In [1]: import numpy as np

In [2]: np.set_printoptions(precision=3, suppress=True, linewidth=140, floatmode="fixed")

In [3]: out = np.array([[3, 3], [0, 0]])

In [4]: K = np.kron(np.eye(2, dtype=int), out)

In [5]: K
Out[5]: 
array([[3, 3, 0, 0],
       [0, 0, 0, 0],
       [0, 0, 3, 3],
       [0, 0, 0, 0]])

In [6]: K @ np.linalg.pinv(K) @ K
Out[6]: 
array([[3.000, 3.000, 0.000, 0.000],
       [0.000, 0.000, 0.000, 0.000],
       [0.000, 0.000, 3.000, 3.000],
       [0.000, 0.000, 0.000, 0.000]])

In [7]: np.linalg.lstsq(K[:-1].T, K[-1])[2]
Out[7]: np.int32(2)

In [8]: np.round(np.trace(np.linalg.pinv(K) @ K), 3)
Out[8]: np.float64(2.0)

In [9]: try:
   ...:     np.linalg.inv(K)
   ...: except np.linalg.LinAlgError as e:
   ...:     print(repr(e))
   ...: 
LinAlgError('Singular matrix')

In [10]: np.abs(np.diag(np.linalg.qr(K)[1])) > 1e-9
Out[10]: array([ True, False,  True, False])

In [11]: np.allclose(K[:-1].T @ np.linalg.lstsq(K[:-1].T, K[-1])[0], K[-1])
Out[11]: True

In [12]: np.unique(K.round(6), axis=0).shape
Out[12]: (3, 4)

In [13]: r = np.linalg.matrix_rank(K)

In [14]: r
Out[14]: np.int64(2)

In [15]: ns = np.linalg.svd(K)[2][r:].T

In [16]: np.linalg.matrix_rank(K.T @ K), np.linalg.matrix_rank(K @ K.T)
Out[16]: (np.int64(2), np.int64(2))

In [17]: np.allclose(K @ ns, 0)
Out[17]: True

In [18]: ns.shape
Out[18]: (4, 2)

In [19]: [int(np.linalg.matrix_rank(K[:, :j + 1])) for j in range(4)]
Out[19]: [1, 1, 2, 2]

In [20]: [int(np.linalg.matrix_rank(K[:i])) for i in range(1, len(K) + 1)]
Out[20]: [1, 1, 2, 2]

In [21]: left, s, VT = np.linalg.svd(K)

In [22]: vecs = VT[:(s > 1e-8).sum()]

In [23]: rng = np.random.default_rng(962)

In [24]: vec = K[0] + 5 * K[1] + rng.integers(2) * np.eye(4)[3]

In [25]: vec
Out[25]: array([3.000, 3.000, 0.000, 0.000])

In [26]: np.diag(vecs.T @ vecs)
Out[26]: array([0.500, 0.500, 0.500, 0.500])

In [27]: round(np.linalg.norm(vec - vecs.T @ vecs @ vec), 3)
Out[27]: np.float64(0.0)

In [28]: out = np.array([[3, -3, -2], [-3, -3, -2]])

In [29]: Z = np.kron(out, K)

In [30]: Z
Out[30]: 
array([[ 9,  9,  0,  0, -9, -9,  0,  0, -6, -6,  0,  0],
       [ 0,  0,  0,  0,  0,  0,  0,  0,  0,  0,  0,  0],
       [ 0,  0,  9,  9,  0,  0, -9, -9,  0,  0, -6, -6],
       [ 0,  0,  0,  0,  0,  0,  0,  0,  0,  0,  0,  0],
       [-9, -9,  0,  0, -9, -9,  0,  0, -6, -6,  0,  0],
       [ 0,  0,  0,  0,  0,  0,  0,  0,  0,  0,  0,  0],
       [ 0,  0, -9, -9,  0,  0, -9, -9,  0,  0, -6, -6],
       [ 0,  0,  0,  0,  0,  0,  0,  0,  0,  0,  0,  0]])

In [31]: Z.shape
Out[31]: (8, 12)

In [32]: feats = np.load("test0.npy")

In [33]: feats
Out[33]: 
array([[ 0.000, -2.000,  0.000,  0.000],
       [-2.000,  2.000, -2.000,  0.000],
       [ 0.000, -2.000,  3.000, -2.000],
       [ 0.000,  0.000, -2.000,  1.000]])

In [34]: # symmetric, so the eigenvalues are real

In [35]: out = feats / np.sqrt((feats ** 2).mean(axis=1, keepdims=True))

In [36]: feats - feats.mean(axis=1, keepdims=True)
Out[36]: 
array([[ 0.500, -1.500,  0.500,  0.500],
       [-1.500,  2.500, -1.500,  0.500],
       [ 0.250, -1.750,  3.250, -1.750],
       [ 0.250,  0.250, -1.750,  1.250]])
